$ python -q
>>> import numpy as np
>>> from numpy import linalg as LA
>>> np.set_printoptions(precision=3, suppress=True, linewidth=140, floatmode="fixed")
>>> F = np.loadtxt("w.csv", delimiter=",")
>>> print(F)
[[0.062 0.125 0.062 0.062 0.125 0.062 0.000 0.125 0.125 0.125 0.062 0.062]
 [0.000 0.067 0.133 0.133 0.067 0.133 0.067 0.133 0.067 0.133 0.067 0.000]
 [0.111 0.222 0.111 0.000 0.111 0.222 0.000 0.000 0.111 0.111 0.000 0.000]
 [0.125 0.062 0.062 0.188 0.125 0.000 0.125 0.062 0.062 0.000 0.062 0.125]
 [0.111 0.111 0.111 0.000 0.333 0.111 0.000 0.000 0.000 0.111 0.000 0.111]
 [0.167 0.000 0.167 0.083 0.000 0.167 0.000 0.167 0.167 0.083 0.000 0.000]
 [0.071 0.071 0.000 0.000 0.143 0.071 0.143 0.143 0.143 0.071 0.143 0.000]
 [0.154 0.154 0.077 0.000 0.000 0.154 0.000 0.077 0.154 0.154 0.077 0.000]
 [0.091 0.000 0.091 0.091 0.091 0.000 0.182 0.000 0.091 0.091 0.182 0.091]
 [0.000 0.167 0.167 0.083 0.083 0.167 0.000 0.000 0.000 0.250 0.083 0.000]
 [0.000 0.000 0.200 0.100 0.200 0.000 0.100 0.000 0.000 0.100 0.300 0.000]
 [0.056 0.000 0.111 0.111 0.056 0.111 0.111 0.111 0.111 0.000 0.111 0.111]]
>>> B = LA.inv(F)
>>> print(round(LA.slogdet(F)[0], 3))
1.0
>>> print(np.round(LA.det(F) * B, 3) + 0)
[[0.000 0.000 0.000 0.000 0.000 0.000 0.000 0.000 0.000 0.000 0.000 0.000]
 [0.000 0.000 0.000 0.000 0.000 0.000 0.000 0.000 0.000 0.000 0.000 0.000]
 [0.000 0.000 0.000 0.000 0.000 0.000 0.000 0.000 0.000 0.000 0.000 0.000]
 [0.000 0.000 0.000 0.000 0.000 0.000 0.000 0.000 0.000 0.000 0.000 0.000]
 [0.000 0.000 0.000 0.000 0.000 0.000 0.000 0.000 0.000 0.000 0.000 0.000]
 [0.000 0.000 0.000 0.000 0.000 0.000 0.000 0.000 0.000 0.000 0.000 0.000]
 [0.000 0.000 0.000 0.000 0.000 0.000 0.000 0.000 0.000 0.000 0.000 0.000]
 [0.000 0.000 0.000 0.000 0.000 0.000 0.000 0.000 0.000 0.000 0.000 0.000]
 [0.000 0.000 0.000 0.000 0.000 0.000 0.000 0.000 0.000 0.000 0.000 0.000]
 [0.000 0.000 0.000 0.000 0.000 0.000 0.000 0.000 0.000 0.000 0.000 0.000]
 [0.000 0.000 0.000 0.000 0.000 0.000 0.000 0.000 0.000 0.000 0.000 0.000]
 [0.000 0.000 0.000 0.000 0.000 0.000 0.000 0.000 0.000 0.000 0.000 0.000]]
>>> print(round(float(LA.det(F) * LA.det(B)), 3))
1.0
>>> print(np.round(LA.inv(B), 3) + 0)
[[0.062 0.125 0.063 0.062 0.125 0.062 0.000 0.125 0.125 0.125 0.062 0.063]
 [0.000 0.067 0.133 0.133 0.067 0.133 0.067 0.133 0.067 0.133 0.067 0.000]
 [0.111 0.222 0.111 0.000 0.111 0.222 0.000 0.000 0.111 0.111 0.000 0.000]
 [0.125 0.063 0.063 0.188 0.125 0.000 0.125 0.063 0.063 0.000 0.062 0.125]
 [0.111 0.111 0.111 0.000 0.333 0.111 0.000 0.000 0.000 0.111 0.000 0.111]
 [0.167 0.000 0.167 0.083 0.000 0.167 0.000 0.167 0.167 0.083 0.000 0.000]
 [0.071 0.071 0.000 0.000 0.143 0.071 0.143 0.143 0.143 0.071 0.143 0.000]
 [0.154 0.154 0.077 0.000 0.000 0.154 0.000 0.077 0.154 0.154 0.077 0.000]
 [0.091 0.000 0.091 0.091 0.091 0.000 0.182 0.000 0.091 0.091 0.182 0.091]
 [0.000 0.167 0.167 0.083 0.083 0.167 0.000 0.000 0.000 0.250 0.083 0.000]
 [0.000 0.000 0.200 0.100 0.200 0.000 0.100 0.000 0.000 0.100 0.300 0.000]
 [0.056 0.000 0.111 0.111 0.056 0.111 0.111 0.111 0.111 0.000 0.111 0.111]]
>>> print(np.allclose(B, F.T))
False
>>> print(np.round(F @ B, 3) + 0)
[[1.000 0.000 0.000 0.000 0.000 0.000 0.000 0.000 0.000 0.000 0.000 0.000]
 [0.000 1.000 0.000 0.000 0.000 0.000 0.000 0.000 0.000 0.000 0.000 0.000]
 [0.000 0.000 1.000 0.000 0.000 0.000 0.000 0.000 0.000 0.000 0.000 0.000]
 [0.000 0.000 0.000 1.000 0.000 0.000 0.000 0.000 0.000 0.000 0.000 0.000]
 [0.000 0.000 0.000 0.000 1.000 0.000 0.000 0.000 0.000 0.000 0.000 0.000]
 [0.000 0.000 0.000 0.000 0.000 1.000 0.000 0.000 0.000 0.000 0.000 0.000]
 [0.000 0.000 0.000 0.000 0.000 0.000 1.000 0.000 0.000 0.000 0.000 0.000]
 [0.000 0.000 0.000 0.000 0.000 0.000 0.000 1.000 0.000 0.000 0.000 0.000]
 [0.000 0.000 0.000 0.000 0.000 0.000 0.000 0.000 1.000 0.000 0.000 0.000]
 [0.000 0.000 0.000 0.000 0.000 0.000 0.000 0.000 0.000 1.000 0.000 0.000]
 [0.000 0.000 0.000 0.000 0.000 0.000 0.000 0.000 0.000 0.000 1.000 0.000]
 [0.000 0.000 0.000 0.000 0.000 0.000 0.000 0.000 0.000 0.000 0.000 1.000]]
>>> B = np.array([[-2, -3],
...     [1, 2],
...     [-1, 3],
...     [0, -3],
...     [2, -3],
...     [-3, -2],
...     [-1, -2],
...     [1, -2],
...     [-2, -2],
...     [3, 2],
...     [3, 3],
...     [1, 2]])
>>> print(np.vstack([F, B.T]).shape)
(14, 12)
>>> print(LA.matrix_rank(F @ B))
2
>>> print(LA.matrix_rank(np.vstack([F, B.T])))
12
>>> print(np.einsum("ij->j", F))
[0.948 0.979 1.293 0.852 1.334 1.199 0.727 0.818 1.031 1.230 1.088 0.501]
>>> E = np.load("layer6.npy")
>>> print(E)
[[ 0.000  0.000  0.000  2.000 -1.000  2.000 -2.000]
 [ 0.000  0.000  0.000 -2.000  1.000 -2.000 -2.000]
 [ 0.000  0.000  0.000 -1.000  0.000 -2.000 -2.000]
 [ 2.000 -2.000 -1.000  0.000  0.000  0.000  0.000]
 [-1.000  1.000  0.000  0.000  0.000  0.000  0.000]
 [ 2.000 -2.000 -2.000  0.000  0.000  0.000  0.000]
 [-2.000 -2.000 -2.000  0.000  0.000  0.000  0.000]]
>>> print(np.abs(np.diag(LA.qr(E)[1])) > 1e-9)
[ True  True  True  True  True False  True]
>>> print(round(float(np.trace(LA.pinv(E) @ E)), 3))
6.0
>>> print(np.allclose(E[:-1].T @ LA.lstsq(E[:-1].T, E[-1])[0], E[-1]))
False
>>> print(np.allclose(E @ E.T, E.T @ E))
True
>>> print(np.round(np.sort(np.abs(LA.eigvals(E))), 3) + 0)
[0.000 0.752 0.752 3.278 3.278 4.867 4.867]
>>> print(LA.matrix_power(E, 2))
[[13.000 -5.000 -2.000  0.000  0.000  0.000  0.000]
 [-5.000 13.000 10.000  0.000  0.000  0.000  0.000]
 [-2.000 10.000  9.000  0.000  0.000  0.000  0.000]
 [ 0.000  0.000  0.000  9.000 -4.000 10.000  2.000]
 [ 0.000  0.000  0.000 -4.000  2.000 -4.000  0.000]
 [ 0.000  0.000  0.000 10.000 -4.000 12.000  4.000]
 [ 0.000  0.000  0.000  2.000  0.000  4.000 12.000]]
>>> LA.determinant(E)
Traceback (most recent call last):
  File "<python-input-25>", line 1, in <module>
    LA.determinant(E)
    ^^^^^^^^^^^^^^
AttributeError: module 'numpy.linalg' has no attribute 'determinant'
>>> print(round(np.abs(LA.eigvals(E)).max(), 3))
4.867
>>> print(round(float(LA.det(E)), 3))
0.0
>>> print(np.trace(E))
0.0
>>> print((E + E.T) / 2)
[[ 0.000  0.000  0.000  2.000 -1.000  2.000 -2.000]
 [ 0.000  0.000  0.000 -2.000  1.000 -2.000 -2.000]
 [ 0.000  0.000  0.000 -1.000  0.000 -2.000 -2.000]
 [ 2.000 -2.000 -1.000  0.000  0.000  0.000  0.000]
 [-1.000  1.000  0.000  0.000  0.000  0.000  0.000]
 [ 2.000 -2.000 -2.000  0.000  0.000  0.000  0.000]
 [-2.000 -2.000 -2.000  0.000  0.000  0.000  0.000]]
>>> B = E / LA.norm(E, axis=1, keepdims=True)
>>> cov = B @ B.T
>>> print(cov[3])
[ 0.000  0.000  0.000  1.000 -0.943  0.962  0.192]
>>> print(cov.round(3) + 0)
[[ 1.000 -0.385 -0.185  0.000  0.000  0.000  0.000]
 [-0.385  1.000  0.925  0.000  0.000  0.000  0.000]
 [-0.185  0.925  1.000  0.000  0.000  0.000  0.000]
 [ 0.000  0.000  0.000  1.000 -0.943  0.962  0.192]
 [ 0.000  0.000  0.000 -0.943  1.000 -0.816  0.000]
 [ 0.000  0.000  0.000  0.962 -0.816  1.000  0.333]
 [ 0.000  0.000  0.000  0.192  0.000  0.333  1.000]]
>>> print((cov - 2 * np.eye(7)).round(6).argmax(axis=1))
[3 2 1 5 0 3 5]
>>> print(np.argwhere(np.triu(np.abs(cov) > 0.95, 1)))
[[3 5]]
>>> print((np.abs(cov) > 0.9).astype(int))
[[1 0 0 0 0 0 0]
 [0 1 1 0 0 0 0]
 [0 1 1 0 0 0 0]
 [0 0 0 1 1 1 0]
 [0 0 0 1 1 0 0]
 [0 0 0 1 0 1 0]
 [0 0 0 0 0 0 1]]
>>> print(np.degrees(np.arccos(np.clip(cov[3, 1], -1, 1))))
90.0
>>> Uu, sv, VT = LA.svd(E)
>>> V = VT[:(sv > 1e-8).sum()]
>>> rng = np.random.default_rng(1)
>>> x0 = E[0] + -1 * E[2] + rng.integers(2) * np.eye(7)[2]
>>> print(x0)
[ 0.000  0.000  0.000  3.000 -1.000  4.000  0.000]
>>> print(LA.matrix_rank(np.vstack([E, x0])))
6
>>> print(np.round(V.T @ V, 3) + 0)
[[ 1.000  0.000  0.000  0.000  0.000  0.000  0.000]
 [ 0.000  1.000  0.000  0.000  0.000  0.000  0.000]
 [ 0.000  0.000  1.000  0.000  0.000  0.000  0.000]
 [ 0.000  0.000  0.000  0.556 -0.444  0.222  0.000]
 [ 0.000  0.000  0.000 -0.444  0.556  0.222  0.000]
 [ 0.000  0.000  0.000  0.222  0.222  0.889  0.000]
 [ 0.000  0.000  0.000  0.000  0.000  0.000  1.000]]
>>> print(np.allclose(F, F.T))
False
>>> print(np.round(LA.det(F), 3))
0.0
>>> W0 = np.array([[-2, 1, -2, 1, -2, 1],
...     [2, -3, 2, -3, 2, -3],
...     [2, -2, 2, -2, 2, -2],
...     [-2, 1, -2, 1, -2, 1],
...     [2, -3, 2, -3, 2, -3],
...     [2, -2, 2, -2, 2, -2]])
>>> print(W0)
[[-2  1 -2  1 -2  1]
 [ 2 -3  2 -3  2 -3]
 [ 2 -2  2 -2  2 -2]
 [-2  1 -2  1 -2  1]
 [ 2 -3  2 -3  2 -3]
 [ 2 -2  2 -2  2 -2]]
>>> T = np.stack([W0, 5 * W0, W0[::-1]])
>>> print(T.shape)
(3, 6, 6)
>>> x0 = np.array([1, -1, -2, -1, -3, -3])
>>> print((W0 @ x0).argmax())
1
>>> print((W0 * x0).sum(axis=1))
[3 7 2 3 7 2]
>>> print(W0 @ np.eye(6)[4])
[-2.000  2.000  2.000 -2.000  2.000  2.000]
>>> Uu, sv, VT = LA.svd(W0)
>>> print(sv.round(3) + 0)
[12.258  2.398  0.000  0.000  0.000  0.000]
>>> print(np.argmax(sv[:-1] / (sv[1:] + 1e-6)) + 1)
2
>>> B = Uu[:, :2] @ np.diag(sv[:2]) @ VT[:2]
>>> print(LA.matrix_rank(B))
2
>>> B = np.array([[-1, 2], [-1, 1], [0, 0], [-2, 2], [-2, 1], [-1, 0]])
>>> print(LA.matrix_rank(np.vstack([W0, B.T])))
4
>>> print(np.vstack([W0, B.T]).shape)
(8, 6)
>>> print(np.einsum("ij->j", W0))
[ 4 -8  4 -8  4 -8]
>>> print(W0 @ B)
[[ 2 -3]
 [ 6 -3]
 [ 2  0]
 [ 2 -3]
 [ 6 -3]
 [ 2  0]]
>>> data = np.loadtxt("test12.csv", delimiter=",")
>>> print(data)
[[2.000 1.000 0.000 0.000]
 [1.000 2.000 0.000 0.000]
 [0.000 0.000 2.000 1.000]
 [0.000 0.000 1.000 2.000]]
>>> print(np.trace(data))
8.0
>>> print(data @ data)
[[5.000 4.000 0.000 0.000]
 [4.000 5.000 0.000 0.000]
 [0.000 0.000 5.000 4.000]
 [0.000 0.000 4.000 5.000]]
>>> print(LA.matrix_power(data, 3))
[[14.000 13.000  0.000  0.000]
 [13.000 14.000  0.000  0.000]
 [ 0.000  0.000 14.000 13.000]
 [ 0.000  0.000 13.000 14.000]]
>>> print((data + data.T) / 2)
[[2.000 1.000 0.000 0.000]
 [1.000 2.000 0.000 0.000]
 [0.000 0.000 2.000 1.000]
 [0.000 0.000 1.000 2.000]]
>>> print(np.sort(np.abs(LA.eigvals(data))))
[1.000 1.000 3.000 3.000]
>>> print(np.round(np.abs(LA.eigvals(data)).max(), 3))
3.0
>>> x0 = np.array([7, 2, -6, -8])
>>> h1 = np.maximum(data @ x0, 0)
>>> print(np.flatnonzero(h1 > 1e-9))
[0 1]
>>> arr = np.load("dump.npy")
>>> print(arr)
[[0 1 0 0 0 0 1]
 [1 0 1 0 0 0 1]
 [0 1 0 0 0 0 1]
 [0 0 0 0 0 1 0]
 [0 0 0 0 0 0 0]
 [0 0 0 1 0 0 0]
 [1 1 1 0 0 0 0]]
>>> r = LA.matrix_rank(arr)
>>> print(r)
5
>>> ns = LA.svd(arr)[2][r:].T
>>> print(ns.shape)
(7, 2)
>>> print([int(LA.matrix_rank(np.delete(arr, i, axis=0))) for i in range(7)])
[5, 4, 5, 4, 5, 4, 4]
>>> print(LA.matrix_rank(arr.T @ arr), LA.matrix_rank(arr @ arr.T))
5 5
>>> print([int(LA.matrix_rank(arr[:i])) for i in range(1, len(arr) + 1)])
[1, 2, 2, 3, 3, 4, 5]
>>> print(np.allclose(arr @ ns, 0))
True
>>> vals, V = LA.eigh(arr)
>>> print(np.round(V @ np.diag(vals) @ V.T, 3) + 0)
[[0.000 1.000 0.000 0.000 0.000 0.000 1.000]
 [1.000 0.000 1.000 0.000 0.000 0.000 1.000]
 [0.000 1.000 0.000 0.000 0.000 0.000 1.000]
 [0.000 0.000 0.000 0.000 0.000 1.000 0.000]
 [0.000 0.000 0.000 0.000 0.000 0.000 0.000]
 [0.000 0.000 0.000 1.000 0.000 0.000 0.000]
 [1.000 1.000 1.000 0.000 0.000 0.000 0.000]]
>>> print(np.round(LA.eigvalsh(arr @ arr), 3) + 0)
[0.000 0.000 1.000 1.000 1.000 2.438 6.562]
>>> print(LA.eigvalsh(arr + -2 * np.eye(7)))
[-3.562 -3.000 -3.000 -2.000 -2.000 -1.000  0.562]
>>> print(np.abs(V[:, -1]))
[0.435 0.557 0.435 0.000 0.000 0.000 0.557]
>>> print(np.round(V.T @ V, 3) + 0)
[[1.000 0.000 0.000 0.000 0.000 0.000 0.000]
 [0.000 1.000 0.000 0.000 0.000 0.000 0.000]
 [0.000 0.000 1.000 0.000 0.000 0.000 0.000]
 [0.000 0.000 0.000 1.000 0.000 0.000 0.000]
 [0.000 0.000 0.000 0.000 1.000 0.000 0.000]
 [0.000 0.000 0.000 0.000 0.000 1.000 0.000]
 [0.000 0.000 0.000 0.000 0.000 0.000 1.000]]
